$ ipython --no-banner

In [1]: import numpy as np

In [2]: np.set_printoptions(precision=2, suppress=True, linewidth=200, floatmode="fixed")

In [3]: F = np.load("a.npy")

In [4]: print(F)
[[ 0.30 -1.10  0.40  0.90  0.80]
 [-1.70 -0.30  0.70  0.40 -0.70]
 [-0.50  0.50  0.50 -0.70  0.90]
 [ 1.40 -1.30  0.20 -0.40 -0.20]
 [ 0.30 -0.70  0.70  0.00 -2.00]
 [-0.40  1.40  0.50  2.30 -1.20]
 [-1.00  1.20 -0.20  2.70 -1.20]]

In [5]: Y = np.c_[F[:, :2] @ np.array([[-1, 0], [3, 2]]), np.array([4, 4, -5, 3, -2, -3, 4])]

In [6]: print(Y)
[[-3.60 -2.20  4.00]
 [ 0.80 -0.60  4.00]
 [ 2.00  1.00 -5.00]
 [-5.30 -2.60  3.00]
 [-2.40 -1.40 -2.00]
 [ 4.60  2.80 -3.00]
 [ 4.60  2.40  4.00]]

In [7]: print(np.linalg.matrix_rank(Y))
3

In [8]: print(np.linalg.norm(np.linalg.qr(F)[0].T @ Y, axis=0) ** 2 / ((Y ** 2).sum(axis=0) + 1e-12))
[1.00 1.00 0.93]

In [9]: F @ F
---------------------------------------------------------------------------
ValueError                                Traceback (most recent call last)
Cell In[9], line 1
----> 1 F @ F

ValueError: matmul: Input operand 1 has a mismatch in its core dimension 0, with gufunc signature (n?,k),(k,m?)->(n?,m?) (size 7 is different from 5)

In [10]: G = F.T @ F

In [11]: print(np.linalg.svd(F, compute_uv=False) ** 2)
[22.63  7.50  4.32  3.03  0.87]

In [12]: print(np.linalg.matrix_rank(G))
5

In [13]: print((F @ F.T).shape)
(7, 7)

In [14]: W0 = np.load("block16.npy")

In [15]: print(W0)
[[ 7 -6  8 -4  9 -8  9 -7  2 -3  0]
 [ 0  0 -3 -8  7  9  4 -2 -1  8  4]
 [-9  4  7 -1 -6 -2 -4 -9 -6 -3  9]
 [ 0  0 -3 -8  7  9  4 -2 -1  8  4]]

In [16]: G = W0.T @ W0

In [17]: print(np.linalg.matrix_rank(G))
3

In [18]: print(np.allclose(G, G.T))
True

In [19]: data = np.loadtxt("test17.csv", delimiter=",")

In [20]: print(data)
[[4.00 5.00 2.00 3.00 4.00 6.00 0.00 4.00 6.00 5.00 2.00]
 [5.00 0.00 6.00 3.00 6.00 5.00 2.00 5.00 4.00 1.00 3.00]
 [2.00 6.00 2.00 4.00 1.00 4.00 2.00 4.00 4.00 3.00 1.00]
 [3.00 3.00 4.00 0.00 1.00 1.00 4.00 2.00 5.00 3.00 5.00]
 [4.00 6.00 1.00 1.00 6.00 5.00 3.00 3.00 2.00 3.00 5.00]
 [6.00 5.00 4.00 1.00 5.00 4.00 3.00 0.00 4.00 1.00 3.00]
 [0.00 2.00 2.00 4.00 3.00 3.00 2.00 2.00 5.00 4.00 3.00]
 [4.00 5.00 4.00 2.00 3.00 0.00 2.00 2.00 3.00 3.00 4.00]
 [6.00 4.00 4.00 5.00 2.00 4.00 5.00 3.00 0.00 3.00 3.00]
 [5.00 1.00 3.00 3.00 3.00 1.00 4.00 3.00 3.00 0.00 3.00]
 [2.00 3.00 1.00 5.00 5.00 3.00 3.00 4.00 3.00 3.00 0.00]]

In [21]: Y = np.array([[3, 0],
    ...:     [2, 3],
    ...:     [3, 4],
    ...:     [0, 3],
    ...:     [3, 0],
    ...:     [4, 5],
    ...:     [2, 2],
    ...:     [0, 3],
    ...:     [2, 2],
    ...:     [4, 2],
    ...:     [0, 3]])

In [22]: print(Y.T @ data.T)
[[ 96.00  87.00  67.00  64.00  87.00  89.00  61.00  65.00  82.00  53.00  66.00]
 [102.00  96.00  91.00  75.00  90.00  79.00  78.00  71.00  97.00  61.00  73.00]]

In [23]: print(data @ Y)
[[ 96.00 102.00]
 [ 87.00  96.00]
 [ 67.00  91.00]
 [ 64.00  75.00]
 [ 87.00  90.00]
 [ 89.00  79.00]
 [ 61.00  78.00]
 [ 65.00  71.00]
 [ 82.00  97.00]
 [ 53.00  61.00]
 [ 66.00  73.00]]

In [24]: print(np.einsum("ij->j", data))
[41.00 40.00 33.00 31.00 39.00 36.00 30.00 32.00 39.00 29.00 32.00]

In [25]: print(np.einsum("ik,kj->ij", data, Y))
[[ 96.00 102.00]
 [ 87.00  96.00]
 [ 67.00  91.00]
 [ 64.00  75.00]
 [ 87.00  90.00]
 [ 89.00  79.00]
 [ 61.00  78.00]
 [ 65.00  71.00]
 [ 82.00  97.00]
 [ 53.00  61.00]
 [ 66.00  73.00]]
